$ python -q
>>> import numpy as np
>>> from numpy import linalg as LA
>>> np.set_printoptions(precision=2, suppress=True, linewidth=120, legacy="1.25")
>>> tidy = lambda a: np.round(a, 2) + 0
>>> F = np.array([[-4, 5, -1, -8, 4],
...     [2, -5, 8, -6, -8],
...     [2, 8, -9, 0, -8],
...     [-8, 5, 9, 1, -7],
...     [-6, 9, 7, 5, 8]])
>>> F[:, 2] = 3 * F[:, 1]
>>> F
array([[ -4,   5,  15,  -8,   4],
       [  2,  -5, -15,  -6,  -8],
       [  2,   8,  24,   0,  -8],
       [ -8,   5,  15,   1,  -7],
       [ -6,   9,  27,   5,   8]])
>>> np.abs(np.diag(LA.qr(F)[1])) > 1e-9
array([ True,  True, False,  True,  True])
>>> np.allclose(F[:-1].T @ LA.lstsq(F[:-1].T, F[-1])[0], F[-1])
True
>>> np.kron(np.eye(2, dtype=int), F)
array([[ -4,   5,  15,  -8,   4,   0,   0,   0,   0,   0],
       [  2,  -5, -15,  -6,  -8,   0,   0,   0,   0,   0],
       [  2,   8,  24,   0,  -8,   0,   0,   0,   0,   0],
       [ -8,   5,  15,   1,  -7,   0,   0,   0,   0,   0],
       [ -6,   9,  27,   5,   8,   0,   0,   0,   0,   0],
       [  0,   0,   0,   0,   0,  -4,   5,  15,  -8,   4],
       [  0,   0,   0,   0,   0,   2,  -5, -15,  -6,  -8],
       [  0,   0,   0,   0,   0,   2,   8,  24,   0,  -8],
       [  0,   0,   0,   0,   0,  -8,   5,  15,   1,  -7],
       [  0,   0,   0,   0,   0,  -6,   9,  27,   5,   8]])
>>> tidy(LA.eigvals(F).sum().real)
24.0
>>> data = np.loadtxt("a.csv", delimiter=",")
>>> data
array([[-0.9 , -0.3 , -2.  ,  0.2 , -0.99],
       [ 0.6 , -0.5 ,  0.6 , -1.  , -2.14],
       [-0.7 ,  0.5 ,  0.9 ,  0.8 ,  1.82],
       [-0.7 ,  0.5 ,  0.6 , -0.1 ,  1.57],
       [-0.7 ,  0.8 ,  0.7 ,  0.  ,  3.25],
       [ 0.1 , -0.1 ,  1.3 , -0.5 , -0.24],
       [-0.6 ,  0.7 , -0.2 ,  2.3 ,  2.48],
       [-0.1 ,  1.5 ,  0.3 ,  0.8 ,  6.24],
       [ 1.3 , -1.  , -1.7 , -1.3 , -4.18],
       [ 1.  , -0.1 ,  0.7 , -0.6 , -0.29],
       [-1.5 , -1.6 ,  1.4 , -2.9 , -5.75],
       [-0.5 ,  1.1 ,  0.9 ,  0.3 ,  4.26],
       [ 1.  ,  1.  ,  0.5 , -0.8 ,  4.18],
       [-0.4 ,  1.  , -0.6 ,  1.6 ,  3.73],
       [-0.9 , -1.2 ,  0.6 , -1.6 , -4.94],
       [ 1.5 ,  0.  , -0.2 ,  0.7 ,  0.23]])
>>> def softmax(z):
...     e = np.exp(z - z.max(axis=-1, keepdims=True))
...     return e / e.sum(axis=-1, keepdims=True)
... 
>>> tidy(softmax(10 * F[3]))
array([0., 0., 1., 0., 0.])
>>> tidy(softmax(F).sum(axis=1))
array([1., 1., 1., 1., 1.])
>>> tidy(softmax(F[3]))
array([0., 0., 1., 0., 0.])
>>> att = F @ F.T / np.sqrt(5)
>>> softmax(att).round(6).argmax(axis=1)
array([4, 1, 2, 4, 4])
